>>> import numpy as np
>>> np.set_printoptions(precision=3, suppress=True, linewidth=100)
>>> def tidy(a):
...     return np.round(a, 3) + 0
... 
>>> feats = np.load("case2.npy")
>>> print(feats)
[[0. 1. 1. 1.]
 [1. 0. 1. 1.]
 [1. 1. 0. 1.]
 [1. 1. 1. 0.]]
>>> r0 = np.array([0, 1, 1, 3])
>>> other = feats + np.outer(r0, np.eye(4)[2])
>>> print(tidy(np.linalg.det(other) / np.linalg.det(feats)), tidy(1 + np.linalg.solve(feats, r0)[2]))
1.667 1.667
>>> print(np.linalg.matrix_rank(other - feats))
1
>>> ev, evecs = np.linalg.eigh(feats)
>>> vec = np.array([-1, -3, -2, 1])
>>> print(vec @ feats @ vec)
10.0
>>> print(tidy(evecs * np.maximum(ev, 0) @ evecs.T))
[[0.75 0.75 0.75 0.75]
 [0.75 0.75 0.75 0.75]
 [0.75 0.75 0.75 0.75]
 [0.75 0.75 0.75 0.75]]
>>> print(tidy(np.linalg.eigvalsh(feats[1:, 1:])))
[-1. -1.  2.]
>>> print(np.abs(feats).sum(axis=1).max(), np.abs(ev).max())
3.0 3.0
>>> E = np.loadtxt("block14.csv", delimiter=",")
>>> print(E)
[[0. 1.]
 [1. 0.]]
>>> other = np.array([[0, -1, 0], [1, -2, 2]])
>>> print(np.einsum("ik,kj->ji", E, other))
[[ 1.  0.]
 [-2. -1.]
 [ 2.  0.]]
>>> print(np.linalg.matrix_rank(E @ other))
2
>>> print(np.einsum("ij->j", E))
[1. 1.]
>>> m1 = np.loadtxt("dump.csv", delimiter=",")
>>> print(tidy(m1))
[[-0.913 -0.369 -0.027  0.173]
 [ 0.365 -0.858  0.329  0.151]
 [ 0.    -0.335 -0.51  -0.792]
 [ 0.183 -0.127 -0.794  0.566]]
>>> vec = np.array([-3, -2, 0, -2])
>>> rhs = feats @ vec
>>> coef, lr = np.zeros(4), 1 / np.linalg.norm(feats, 2) ** 2
>>> for i in range(30):
...     coef -= lr * feats.T @ (feats @ coef - rhs)
...     if i % 5 == 0: print(i, round(np.linalg.norm(feats @ coef - rhs), 3))
... 
0 1.937
5 1.075
10 0.597
15 0.331
20 0.184
25 0.102
>>> print(tidy(coef))
[-2.963 -1.993 -0.051 -1.993]
>>> other = np.linalg.inv(m1)
>>> print(tidy(np.linalg.inv(other)))
[[-0.913 -0.369 -0.027  0.173]
 [ 0.365 -0.858  0.329  0.151]
 [ 0.    -0.335 -0.51  -0.792]
 [ 0.183 -0.127 -0.794  0.566]]
>>> print(tidy(np.linalg.slogdet(m1)[0]))
-1.0
>>> r0, g = m1[1], m1[2]
>>> print(tidy(r0 @ r0))
1.0
>>> print(tidy(r0 @ g))
0.0
>>> pr = (r0 @ g) / (r0 @ r0) * r0
>>> print(tidy(g - pr))
[ 0.    -0.335 -0.51  -0.792]
>>> vec = np.array([5, 7, 5, 7])
>>> rhs = m1 @ vec
>>> print(tidy(rhs))
[ -6.066  -1.478 -10.441   0.011]
>>> print(tidy(np.linalg.solve(m1, 4 * rhs)))
[20. 28. 20. 28.]
>>> print(tidy(np.linalg.solve(m1, rhs)))
[5. 7. 5. 7.]
>>> print(tidy(np.linalg.solve(m1, m1[:, 3])))
[0. 0. 0. 1.]
>>> J = np.load("a.npy")
>>> print(J)
[[ 0.965  0.319 -0.887]
 [ 0.572  0.273  0.336]
 [-0.808 -0.664 -0.969]
 [ 0.948  0.3   -0.837]
 [-0.98  -0.84  -0.98 ]
 [ 0.971  0.647  0.454]
 [ 0.696  0.    -0.851]
 [ 0.551  0.31   0.523]
 [-0.999 -0.74   0.864]
 [-0.438 -0.09   0.264]
 [ 0.999  0.658 -0.922]
 [ 0.934  0.438 -0.282]
 [-0.998 -0.757  0.422]
 [ 0.691 -0.129 -0.952]
 [-0.371  0.09   0.757]
 [-0.998 -0.821 -0.354]
 [ 0.544  0.551  0.963]]
>>> other = np.array([[-6, -5, -1], [9, -3, -3], [7, -2, 1]])
>>> print(np.vstack([J, other.T]).shape)
(20, 3)
>>> print(tidy(np.linalg.det(E[::-1])))
1.0
>>> print(tidy(np.linalg.eigvals(E)))
[ 1. -1.]
>>> cen = J - J.mean(axis=0)
>>> evecs = np.linalg.svd(cen)[2][:2]
>>> other = cen - cen @ evecs.T @ evecs
>>> print(tidy((cen @ evecs.T).std(axis=0)))
[0.954 0.723]
>>> print(tidy(np.diag(evecs.T @ evecs)))
[0.718 0.318 0.965]
>>> print(np.linalg.norm(other, axis=1).round(6).argmax())
10
>>> print(tidy(np.cov(cen @ evecs.T, rowvar=False)))
[[0.967 0.   ]
 [0.    0.555]]
>>> O, evecs = np.linalg.qr(J[:, :2])[0], np.linalg.qr(J[:, 2:])[0]
>>> sv = np.linalg.svd(O.T @ evecs, compute_uv=False)
>>> print(tidy(sv))
[0.711]
>>> print(tidy(np.degrees(np.arccos(sv.clip(0, 1)))))
[44.72]
>>> print(tidy(np.linalg.norm(O @ O.T - evecs @ evecs.T, 2)))
1.0
>>> z = J[:, 0] > np.median(J[:, 0])
>>> r0 = J[z].mean(axis=0) - J[~z].mean(axis=0)
>>> print(tidy(r0))
[ 1.347  0.642 -0.658]
>>> print(np.argsort(-np.abs(r0).round(6), kind="stable"))
[0 2 1]
>>> print(z.astype(int))
[1 1 0 1 0 1 1 0 0 0 1 1 0 1 0 0 0]
>>> mat = np.load("test2.npy")
>>> print(tidy(mat))
[[ -4.628  -8.571  -3.942]
 [ -5.464 -10.661  -5.196]
 [ -0.416   1.961   2.376]
 [ -2.954  -4.384  -1.43 ]
 [ -1.493  -0.733   0.76 ]
 [  2.729   9.821   7.093]
 [ -0.193   2.518   2.711]
 [ -2.121  -2.302  -0.181]
 [ -0.341   2.147   2.488]
 [ -3.429  -5.572  -2.143]
 [ -3.777  -6.444  -2.666]]
>>> d = np.linalg.norm(mat[:, None] - mat[None], axis=-1)
>>> print(tidy(d[0]))
[ 0.     2.577 12.984  5.162  9.662 22.675 13.671  7.729 13.213  3.696  2.622]
>>> print(np.linalg.matrix_rank(d ** 2))
3
>>> print(np.unravel_index(d.round(6).argmax(), d.shape))
(np.int64(1), np.int64(5))
>>> print(d[0].round(6).argsort(kind="stable")[:4])
[ 0  1 10  9]
>>> print(tidy(np.linalg.norm(mat, axis=1)))
[10.508 13.058  3.109  5.476  1.829 12.418  3.705  3.135  3.304  6.885  7.931]
>>> r0, g = mat[5], mat[7]
>>> print(tidy(r0 @ g))
-29.681
>>> pr = (r0 @ g) / (r0 @ r0) * r0
>>> print(tidy(g - pr))
[-1.596 -0.412  1.184]
>>> other = np.array([[1, 1], [1, -1]])
>>> rng = np.random.default_rng(641937)
>>> data = np.kron(other, np.kron(other, other))[rng.permutation(8)][:3]
>>> print(data)
[[ 1 -1 -1  1 -1  1  1 -1]
 [ 1 -1  1 -1  1 -1  1 -1]
 [ 1  1  1  1  1  1  1  1]]
>>> left, sv, VT = np.linalg.svd(data, full_matrices=False)
>>> print(tidy(left.T @ left))
[[1. 0. 0.]
 [0. 1. 0.]
 [0. 0. 1.]]
>>> print(tidy(np.cumsum(sv ** 2) / np.sum(sv ** 2)))
[0.333 0.667 1.   ]
>>> left, sv, VT = np.linalg.svd(mat)
>>> print(np.argmax(sv[:-1] / (sv[1:] + 1e-6)) + 1)
2
>>> other = left[:, :2] @ np.diag(sv[:2]) @ VT[:2]
>>> print(tidy(np.linalg.norm(mat - other) / np.linalg.norm(mat)))
0.0
>>> print(tidy(np.linalg.norm(mat - other, 2)), tidy(sv[2]))
0.0 0.0
>>> W0 = np.load("sample15.npy")
>>> print(W0)
[[0 0 0]
 [0 0 0]
 [0 2 0]]
>>> print(np.linalg.cond(W0) > 100)
True
>>> print(np.linalg.matrix_rank(W0, rtol=0.1))
1
>>> print(tidy((m1 + m1.T) / 2))
[[-0.913 -0.002 -0.014  0.178]
 [-0.002 -0.858 -0.003  0.012]
 [-0.014 -0.003 -0.51  -0.793]
 [ 0.178  0.012 -0.793  0.566]]
>>> print(np.allclose(m1, m1.T))
False
>>> print(tidy(np.trace(m1)))
-1.715
>>> print(np.allclose(m1 @ m1.T, m1.T @ m1))
True
>>> print(tidy((m1 - m1.T) / 2))
[[ 0.    -0.367 -0.014 -0.005]
 [ 0.367  0.     0.332  0.139]
 [ 0.014 -0.332  0.     0.001]
 [ 0.005 -0.139 -0.001  0.   ]]
>>> print(tidy(np.sort(np.abs(np.linalg.eigvals(m1)))))
[1. 1. 1. 1.]
>>> print(np.prod(np.diag(W0)), tidy(np.linalg.det(W0)))
0 0.0
>>> print(W0 @ W0)
[[0 0 0]
 [0 0 0]
 [0 0 0]]
>>> print(np.linalg.matrix_rank(W0 - W0[0, 0] * np.eye(3)))
1
>>> print(tidy(np.sort(np.linalg.eigvals(W0))))
[0. 0. 0.]
>>> print([int(np.linalg.matrix_rank(np.linalg.matrix_power(W0, p))) for p in range(1, 4)])
[1, 0, 0]
>>> print(np.linalg.matrix_power(W0 - np.diag(np.diag(W0)), 3))
[[0 0 0]
 [0 0 0]
 [0 0 0]]
>>> r = np.linalg.matrix_rank(W0)
>>> print(r)
1
>>> ns = np.linalg.svd(W0)[2][r:].T
>>> print(np.allclose(W0 @ ns, 0))
True
>>> print([int(np.linalg.matrix_rank(np.delete(W0, i, axis=0))) for i in range(3)])
[1, 1, 0]
>>> print([int(np.linalg.matrix_rank(W0[:, :j + 1])) for j in range(3)])
[0, 1, 1]
>>> print(np.linalg.matrix_rank(W0.T @ W0), np.linalg.matrix_rank(W0 @ W0.T))
1 1
>>> print(ns @ ns.T)
[[1. 0. 0.]
 [0. 0. 0.]
 [0. 0. 1.]]
>>> print(ns.shape)
(3, 2)
>>> print([int(np.linalg.matrix_rank(W0[:i])) for i in range(1, len(W0) + 1)])
[0, 0, 1]
>>> print(W0 @ ns)
[[0. 0.]
 [0. 0.]
 [0. 0.]]
>>> print(np.abs(np.diag(np.linalg.qr(W0)[1])) > 1e-9)
[False  True False]
>>> print(tidy(W0 @ np.linalg.pinv(W0) @ W0))
[[0. 0. 0.]
 [0. 0. 0.]
 [0. 2. 0.]]
>>> print(np.allclose(W0[:-1].T @ np.linalg.lstsq(W0[:-1].T, W0[-1])[0], W0[-1]))
False
>>> arr = np.load("m.npy")
>>> print(arr)
[[ 2  0  0]
 [ 0 -1  0]
 [ 0  0  1]]
>>> print(np.all(np.linalg.eigvalsh(arr) > 0))
False
